$ python3 -q
>>> import numpy as np
>>> from numpy import linalg as LA
>>> np.set_printoptions(precision=2, suppress=True, linewidth=200, sign=" ")
>>> F = np.load("sample9.npy")
>>> print(F)
[[ 1  0  0  0  0  0  0  0  0  0  0  0]
 [ 0  9  0  0  0  0  0  0  0  0  0  0]
 [ 0  0 -6  0  0  0  0  0  0  0  0  0]
 [ 0  0  0  1  0  0  0  0  0  0  0  0]
 [ 0  0  0  0  4  0  0  0  0  0  0  0]
 [ 0  0  0  0  0 -2  0  0  0  0  0  0]
 [ 0  0  0  0  0  0 -3  0  0  0  0  0]
 [ 0  0  0  0  0  0  0  0  0  0  0  0]
 [ 0  0  0  0  0  0  0  0 -8  0  0  0]
 [ 0  0  0  0  0  0  0  0  0  8  0  0]
 [ 0  0  0  0  0  0  0  0  0  0  9  0]
 [ 0  0  0  0  0  0  0  0  0  0  0  3]]
>>> try:
...     LA.inv(F)
... except LA.LinAlgError as e:
...     print(e)
... 
Singular matrix
>>> print(np.prod(np.diag(F)), round(float(LA.det(F)), 2))
0 0.0
>>> print(F @ F)
[[  1   0   0   0   0   0   0   0   0   0   0   0]
 [  0  81   0   0   0   0   0   0   0   0   0   0]
 [  0   0  36   0   0   0   0   0   0   0   0   0]
 [  0   0   0   1   0   0   0   0   0   0   0   0]
 [  0   0   0   0  16   0   0   0   0   0   0   0]
 [  0   0   0   0   0   4   0   0   0   0   0   0]
 [  0   0   0   0   0   0   9   0   0   0   0   0]
 [  0   0   0   0   0   0   0   0   0   0   0   0]
 [  0   0   0   0   0   0   0   0  64   0   0   0]
 [  0   0   0   0   0   0   0   0   0  64   0   0]
 [  0   0   0   0   0   0   0   0   0   0  81   0]
 [  0   0   0   0   0   0   0   0   0   0   0   9]]
>>> print(LA.matrix_rank(F - F[0, 0] * np.eye(12)))
10
>>> arr = np.loadtxt("block17.csv", delimiter=",")
>>> print(arr)
[[  0.   0.   0.   0.   4.   4.   4.]
 [  5.   5.   2.   5.   7.   9.   4.]
 [  6.  10.   4.  10.   7.  13.   4.]
 [  8.  13.   8.  13.  12.  16.   4.]
 [ 13.  13.  11.  14.  13.  18.   8.]
 [ 17.  17.  16.  16.  18.  18.   8.]
 [ 19.  19.  20.  17.  22.  18.  12.]
 [ 22.  19.  22.  21.  27.  18.  15.]
 [ 22.  23.  27.  22.  27.  21.  19.]
 [ 24.  28.  31.  24.  31.  23.  24.]
 [ 25.  33.  35.  24.  34.  23.  28.]
 [ 30.  36.  38.  26.  38.  25.  32.]
 [ 33.  40.  42.  29.  38.  30.  34.]
 [ 36.  44.  46.  30.  41.  33.  38.]
 [ 36.  47.  51.  32.  44.  38.  38.]
 [ 37.  52.  56.  34.  44.  38.  38.]
 [ 42.  53.  58.  35.  49.  39.  40.]
 [ 47.  54.  59.  36.  54.  44.  43.]
 [ 49.  59.  60.  39.  55.  46.  45.]
 [ 52.  60.  60.  39.  58.  47.  46.]
 [ 56.  61.  64.  42.  62.  49.  48.]
 [ 60.  65.  65.  47.  65.  53.  53.]
 [ 61.  69.  69.  50.  66.  58.  53.]
 [ 61.  70.  71.  54.  66.  63.  55.]
 [ 63.  72.  74.  55.  71.  66.  58.]
 [ 64.  74.  77.  59.  73.  66.  58.]]
>>> U, s, Vt = LA.svd(arr)
>>> print(s)
[ 553.24   25.05   13.64   10.54    9.56    6.04    5.67]
>>> print(np.argmax(s[:-1] / (s[1:] + 1e-6)) + 1)
1
>>> out = U[:, :1] @ np.diag(s[:1]) @ Vt[:1]
>>> print(round(float(LA.norm(arr - out) / LA.norm(arr)), 2))
0.06
>>> print(round(float(LA.det(F)), 2))
0.0
>>> print(np.flatnonzero(LA.matrix_power((F != 0) + (F.T != 0) + np.eye(12), 12)[0]))
[ 0]
>>> print(F @ F)
[[  1   0   0   0   0   0   0   0   0   0   0   0]
 [  0  81   0   0   0   0   0   0   0   0   0   0]
 [  0   0  36   0   0   0   0   0   0   0   0   0]
 [  0   0   0   1   0   0   0   0   0   0   0   0]
 [  0   0   0   0  16   0   0   0   0   0   0   0]
 [  0   0   0   0   0   4   0   0   0   0   0   0]
 [  0   0   0   0   0   0   9   0   0   0   0   0]
 [  0   0   0   0   0   0   0   0   0   0   0   0]
 [  0   0   0   0   0   0   0   0  64   0   0   0]
 [  0   0   0   0   0   0   0   0   0  64   0   0]
 [  0   0   0   0   0   0   0   0   0   0  81   0]
 [  0   0   0   0   0   0   0   0   0   0   0   9]]
>>> G = arr.T @ arr
>>> print(np.trace(G), (arr ** 2).sum())
307162.0 307162.0
>>> print(LA.svd(arr, compute_uv=False) ** 2)
[ 306077.24     627.57     186.01     111.08      91.45      36.46      32.2 ]
>>> print(np.allclose(G, G.T))
True
>>> print(LA.matrix_rank(G))
7
>>> Ac = arr - arr.mean(axis=1)
Traceback (most recent call last):
  File "<python-input-24>", line 1, in <module>
    Ac = arr - arr.mean(axis=1)
         ~~~~^~~~~~~~~~~~~~~~~~
ValueError: operands could not be broadcast together with shapes (26,7) (26,) 
>>> Ac = arr - arr.mean(axis=0)
>>> U, s, Vt = LA.svd(Ac, full_matrices=False)
>>> print(np.searchsorted(np.cumsum(s ** 2) / (s ** 2).sum(), 0.9) + 1)
1
>>> print(s)
[ 269.71   23.04   13.58    9.93    9.21    5.74    4.18]
>>> u = np.array([-2, -1])
>>> print(np.cross(arr[4, :3], arr[10, :3]))
[  92. -180.  104.]
>>> print(np.correlate(arr[4], arr[10], "full"))
[  364.   663.  1049.  1399.  1827.  2427.  2555.  2286.  1896.  1601.  1199.   714.   200.]
>>> print(np.polyval(u, arr[4]))
[-27. -27. -23. -29. -27. -37. -17.]
>>> mat = np.loadtxt("layer10.csv", delimiter=",")
>>> print(mat)
[[ 0.5  -1.4   0.4  -1.1  -1.1   1.4   0.7  -0.4   0.5   1.1 ]
 [-1.    0.4  -3.2  -1.6   1.8  -0.9  -0.6  -0.5   0.   -1.  ]
 [ 0.8  -2.   -0.1  -1.2  -0.2   0.6  -0.2   0.4  -2.    0.  ]
 [ 0.6   0.    0.    1.4   0.6  -0.4   0.4   0.1   0.8  -0.6 ]
 [-0.7  -0.3  -0.8  -1.3   1.4   0.4   1.9   1.6   0.3   0.4 ]
 [ 0.5   0.3   0.4  -2.4   1.6   0.1   0.4  -1.4  -0.5  -0.8 ]
 [-0.6   1.8   0.7   0.    0.4  -0.1  -1.    0.6   0.7   0.5 ]
 [-2.   -1.2   0.4   0.9   0.2   0.8   0.7  -0.2  -1.7  -1.1 ]
 [ 0.1  -0.7  -1.2  -1.3   0.2   0.    1.   -0.3  -0.7   0.8 ]
 [-0.92 -0.7   0.6  -0.2  -0.1   0.74 -1.72  0.32 -0.79 -0.08]
 [ 1.2  -0.1  -1.5  -0.5  -1.   -2.1  -1.    1.5   1.   -2.  ]
 [-0.4  -0.6  -1.    1.4   0.6  -1.1  -1.    0.7   0.3   1.5 ]
 [-0.9  -0.7   0.6  -0.2  -0.1   0.8  -1.7   0.3  -0.8  -0.1 ]
 [ 2.2   2.5   1.5   0.5   1.1  -0.7  -1.1  -0.4   0.1  -1.3 ]
 [-0.9   1.7  -1.9   1.3  -0.7  -2.6   1.4  -0.5   0.1  -0.8 ]
 [-0.5   0.1  -1.   -0.4  -0.3   1.3   0.1  -0.9   0.1   1.1 ]]
>>> out = np.c_[mat[:, :2] @ np.array([[-3, 2], [-2, -1]]), np.array([5, 8, -1, 9, -9, -2, -2, -3, -5, 1, -1, -1, -7, 8, -5, 7])]
>>> print(out)
[[  1.3    2.4    5.  ]
 [  2.2   -2.4    8.  ]
 [  1.6    3.6   -1.  ]
 [ -1.8    1.2    9.  ]
 [  2.7   -1.1   -9.  ]
 [ -2.1    0.7   -2.  ]
 [ -1.8   -3.    -2.  ]
 [  8.4   -2.8   -3.  ]
 [  1.1    0.9   -5.  ]
 [  4.16  -1.14   1.  ]
 [ -3.4    2.5   -1.  ]
 [  2.4   -0.2   -1.  ]
 [  4.1   -1.1   -7.  ]
 [-11.6    1.9    8.  ]
 [ -0.7   -3.5   -5.  ]
 [  1.3   -1.1    7.  ]]
>>> print(LA.matrix_rank(np.c_[mat, out]))
11
>>> print(np.round(LA.lstsq(mat, out[:, 0])[0], 2) + 0)
[-3. -2.  0.  0.  0.  0.  0.  0.  0.  0.]
>>> print(np.round(LA.norm(out - mat @ LA.lstsq(mat, out)[0], axis=0), 2) + 0)
[ 0.    0.    8.59]
